>>> import numpy as np
>>> np.set_printoptions(precision=2, suppress=True, linewidth=140, sign=" ")
>>> def rnd(a):
...     return np.round(a, 2) + 0
... 
>>> feats = np.load("arr.npy")
>>> feats
array([[ 12,  14,   2],
       [ 14,   8,  12],
       [  2,  12,  14]])
>>> evals, V = np.linalg.eig(feats)
>>> rnd(np.sort(np.linalg.eigvals(np.linalg.inv(feats))))
array([-0.14,  0.03,  0.09])
>>> rng = np.random.default_rng(3277)
>>> labels = rng.integers(0, 3, 3)
>>> X = np.array([[-1, -1, 2], [-1, -2, -1], [2, 1, 0]]) * (labels[:, None] == labels)
>>> X
array([[-1,  0,  0],
       [ 0, -2,  0],
       [ 0,  0,  0]])
>>> rnd(np.linalg.norm(X, 2) / np.linalg.norm(X))
np.float64(0.89)
>>> np.argsort(-np.linalg.norm(X, axis=0).round(6), kind="stable")[:3]
array([ 1,  0,  2])
>>> other = np.array([[1, 9, 9], [2, 0, 3]])
>>> C = np.kron(other, X)
>>> rnd(np.linalg.norm(C, 2)), rnd(np.linalg.norm(other, 2) * np.linalg.norm(X, 2))
(np.float64(25.95), np.float64(25.95))
>>> C
array([[ -1,   0,   0,  -9,   0,   0,  -9,   0,   0],
       [  0,  -2,   0,   0, -18,   0,   0, -18,   0],
       [  0,   0,   0,   0,   0,   0,   0,   0,   0],
       [ -2,   0,   0,   0,   0,   0,  -3,   0,   0],
       [  0,  -4,   0,   0,   0,   0,   0,  -6,   0],
       [  0,   0,   0,   0,   0,   0,   0,   0,   0]])
